$ python -q
>>> import numpy as np
>>> from numpy import linalg as LA
>>> np.set_printoptions(precision=1, suppress=True, linewidth=100, legacy="1.25")
>>> feats = np.load("layer13.npy")
>>> print(feats)
[[0 1 1]
 [1 0 1]
 [1 1 0]]
>>> feats.sum(axis=0)
array([2, 2, 2])
>>> print(np.trace(feats @ feats @ feats) // 6)
1
>>> feats @ feats
array([[2, 1, 1],
       [1, 2, 1],
       [1, 1, 2]])
>>> L = np.diag(feats.sum(axis=1)) - feats
>>> print(L)
[[ 2 -1 -1]
 [-1  2 -1]
 [-1 -1  2]]
>>> round(LA.det(L[1:, 1:]))
3
>>> vals, vecs = LA.eig(feats)
>>> np.sort(LA.eigvals(LA.inv(feats)))
array([-1. , -1. ,  0.5])
>>> np.sort(LA.eigvals(feats.T))
array([-1., -1.,  2.])
>>> round(np.prod(vals), 1)
2.0
>>> vals, vecs = LA.eigh(feats)
>>> (vals > 1e-8).sum(), (vals < -1e-8).sum()
(1, 2)
>>> LA.eigvalsh(feats @ feats)
array([1., 1., 4.])
>>> np.abs(vecs[:, -1])
array([0.6, 0.6, 0.6])
>>> LA.svd(feats, compute_uv=False)
array([2., 1., 1.])
>>> vals
array([-1., -1.,  2.])
>>> A = np.load("m.npy")
>>> A
array([[0, 0, 0, 0, 0],
       [0, 4, 2, 2, 0],
       [0, 2, 1, 1, 0],
       [0, 2, 1, 1, 0],
       [0, 0, 0, 0, 0]])
>>> Y = np.array([[2, 1], [2, -2], [2, -2], [0, 2], [2, 1]])
>>> print(Y.T @ A.T)
[[ 0 12  6  6  0]
 [ 0 -8 -4 -4  0]]
>>> A @ Y
array([[ 0,  0],
       [12, -8],
       [ 6, -4],
       [ 6, -4],
       [ 0,  0]])
>>> np.einsum("ik,kj->ji", A, Y)
array([[ 0, 12,  6,  6,  0],
       [ 0, -8, -4, -4,  0]])
>>> LA.matrix_rank(A @ Y)
1
>>> print(np.einsum("ij,ij->i", A, A))
[ 0 24  6  6  0]
>>> t3 = np.stack([A, -3 * A, A[::-1]])
>>> t3.sum(axis=0)
array([[ 0,  0,  0,  0,  0],
       [ 0, -6, -3, -3,  0],
       [ 0, -2, -1, -1,  0],
       [ 0,  0,  0,  0,  0],
       [ 0,  0,  0,  0,  0]])
>>> (t3 @ A.T).shape
(3, 5, 5)
>>> LA.matrix_rank(t3.reshape(3, -1))
2
>>> LA.matrix_rank(t3)
array([1, 1, 1])
>>> np.einsum("bij,cij->bc", t3, t3)
array([[  36, -108,   30],
       [-108,  324,  -90],
       [  30,  -90,   36]])
>>> rank = LA.matrix_rank(A)
>>> rank
1
>>> ns = LA.svd(A)[2][rank:].T
>>> ns @ ns.T
array([[ 1. ,  0. ,  0. ,  0. ,  0. ],
       [ 0. ,  0.3, -0.3, -0.3,  0. ],
       [ 0. , -0.3,  0.8, -0.2,  0. ],
       [ 0. , -0.3, -0.2,  0.8,  0. ],
       [ 0. ,  0. ,  0. ,  0. ,  1. ]])
>>> vals, vecs = LA.eigh(A)
>>> x0 = np.array([2, 3, 1, 4, 2])
>>> x0 @ A @ x0
121
>>> np.round(LA.eigvalsh(A[1:, 1:]), 1) + 0
array([0., 0., 0., 6.])
>>> W0 = np.array([[1, 1, 0, -1, 1, 3],
...     [1, 0, 1, 3, -2, 1],
...     [1, -2, 3, 2, 0, -2],
...     [-1, -3, 0, -1, 0, -2],
...     [3, -3, -2, 3, 3, -2],
...     [3, 1, 3, -3, 1, 1]])
>>> W0[-1] = W0[0] + -3 * W0[1]
>>> W0
array([[  1,   1,   0,  -1,   1,   3],
       [  1,   0,   1,   3,  -2,   1],
       [  1,  -2,   3,   2,   0,  -2],
       [ -1,  -3,   0,  -1,   0,  -2],
       [  3,  -3,  -2,   3,   3,  -2],
       [ -2,   1,  -3, -10,   7,   0]])
>>> np.unique(W0.round(6), axis=0).shape
(6, 6)
>>> np.round(W0 @ LA.pinv(W0) @ W0, 1) + 0
array([[  1.,   1.,   0.,  -1.,   1.,   3.],
       [  1.,   0.,   1.,   3.,  -2.,   1.],
       [  1.,  -2.,   3.,   2.,   0.,  -2.],
       [ -1.,  -3.,   0.,  -1.,   0.,  -2.],
       [  3.,  -3.,  -2.,   3.,   3.,  -2.],
       [ -2.,   1.,  -3., -10.,   7.,   0.]])
>>> round(float(LA.norm(W0[1] - W0[3])), 1)
6.6
>>> round(float(LA.norm(W0[1], 1)), 1), round(LA.norm(W0[1], np.inf), 1)
(8.0, 3.0)
>>> round(LA.norm(W0, 2), 1)
13.7
>>> W0[1] @ W0[3]
-6
>>> data = np.load("test0.npy")
>>> data
array([[0, 2, 5],
       [0, 2, 3],
       [0, 2, 9],
       [1, 2, 1],
       [0, 2, 5],
       [1, 2, 1],
       [2, 2, 0],
       [0, 2, 3],
       [0, 2, 5],
       [1, 2, 1],
       [3, 2, 0],
       [0, 2, 7],
       [1, 2, 1],
       [0, 2, 7],
       [0, 2, 5],
       [0, 2, 7],
       [0, 2, 5],
       [2, 2, 0],
       [0, 2, 3],
       [1, 2, 1],
       [3, 2, 0],
       [0, 2, 9],
       [0, 2, 5],
       [0, 2, 5],
       [2, 2, 0],
       [2, 2, 0],
       [3, 2, 0]])
>>> P = data @ LA.solve(data.T @ data, data.T)
>>> np.round(P @ data[:, 0], 1) + 0
array([0., 0., 0., 1., 0., 1., 2., 0., 0., 1., 3., 0., 1., 0., 0., 0., 0., 2., 0., 1., 3., 0., 0.,
       0., 2., 2., 3.])
>>> mat = np.load("dump.npy")
>>> mat
array([[ -9.9,  -7.7,   0.5,  -1.5],
       [ -9.8, -10.1,   1.1,  -0.8],
       [-12.3, -10.4,   1.8,   0.8],
       [-10.7,  -8.9,  -0.5,   0.8],
       [-11.5,  -9.8,  -1.1,   0. ],
       [ -9.4, -10.8,  -1.2,  -0.3],
       [-11.1,  -9.9,   0.1,  -0.8],
       [-10.8,  -9.8,  -0.3,   1.5],
       [ -8.9, -11.6,  -1.7,   0.1],
       [ -9.3,  -8.7,  -1.3,  -1.5],
       [-10.8, -11.6,   1.4,   0.8],
       [ -9. , -10.4,  -1. ,   0.4],
       [-10.1,  -9. ,  -0.5,  -0.8],
       [ -9.6,  -9.4,   2.9,   0.6],
       [-10.2, -10. ,   0.6,  -0.6],
       [-10.2,  -7.5,   0.6,   0.2],
       [ -9.2,  -8.3,   0.1,   1.2],
       [ -9.9, -10.9,   0. ,  -0.3],
       [ -9.3,  -9.1,  -1.2,   0.4],
       [-10.2, -10.5,  -0.8,   1.4],
       [ -9.9, -10.2,   0. ,   1.2],
       [ -9. ,  -7.8,  -0.6,   0.7],
       [-11.9,  -8.6,  -1.3,  -0.9],
       [-10.3,  -8.5,  -0.3,  -1. ]])
>>> cen = mat - mat.mean(axis=0)
>>> Uu, sig, vt = LA.svd(cen, full_matrices=False)
>>> np.round((sig ** 2).sum() ** 2 / (sig ** 4).sum(), 1)
3.6
>>> vt[0] * np.sign(vt[0, np.abs(vt[0]).argmax()])
array([ 0.2,  0.8, -0.5, -0.4])
>>> print(np.abs(vt[-1]))
[0.5 0.3 0.4 0.7]
>>> np.round(cen.mean(axis=0), 1) + 0
array([0., 0., 0., 0.])
>>> (np.sign(Uu[:, 0]) == np.sign(Uu[0, 0])).astype(int)
array([1, 0, 0, 1, 0, 0, 0, 0, 0, 1, 0, 0, 1, 0, 0, 1, 1, 0, 1, 0, 0, 1, 1, 1])
>>> LA.matrix_rank(cen)
4
>>> sig
array([5.9, 5.5, 4.3, 3.8])
>>> Q, Rm = LA.qr(mat)
>>> round(np.trace(Q @ Q.T), 1)
4.0
>>> np.allclose(Rm.T @ Rm, mat.T @ mat)
True
>>> Rm
array([[49.9, 46.7,  0.4, -0.3],
       [ 0. ,  6.7,  0.7, -0.9],
       [ 0. ,  0. , -5.3, -0.8],
       [ 0. ,  0. ,  0. , -4.2]])
>>> np.round(Q @ Rm, 1) + 0
array([[ -9.9,  -7.7,   0.5,  -1.5],
       [ -9.8, -10.1,   1.1,  -0.8],
       [-12.3, -10.4,   1.8,   0.8],
       [-10.7,  -8.9,  -0.5,   0.8],
       [-11.5,  -9.8,  -1.1,   0. ],
       [ -9.4, -10.8,  -1.2,  -0.3],
       [-11.1,  -9.9,   0.1,  -0.8],
       [-10.8,  -9.8,  -0.3,   1.5],
       [ -8.9, -11.6,  -1.7,   0.1],
       [ -9.3,  -8.7,  -1.3,  -1.5],
       [-10.8, -11.6,   1.4,   0.8],
       [ -9. , -10.4,  -1. ,   0.4],
       [-10.1,  -9. ,  -0.5,  -0.8],
       [ -9.6,  -9.4,   2.9,   0.6],
       [-10.2, -10. ,   0.6,  -0.6],
       [-10.2,  -7.5,   0.6,   0.2],
       [ -9.2,  -8.3,   0.1,   1.2],
       [ -9.9, -10.9,   0. ,  -0.3],
       [ -9.3,  -9.1,  -1.2,   0.4],
       [-10.2, -10.5,  -0.8,   1.4],
       [ -9.9, -10.2,   0. ,   1.2],
       [ -9. ,  -7.8,  -0.6,   0.7],
       [-11.9,  -8.6,  -1.3,  -0.9],
       [-10.3,  -8.5,  -0.3,  -1. ]])
>>> print(Q.shape, Rm.shape)
(24, 4) (4, 4)
>>> round(float(abs(Rm[0, 0])), 1), np.round(LA.norm(mat[:, 0]), 1)
(49.9, 49.9)
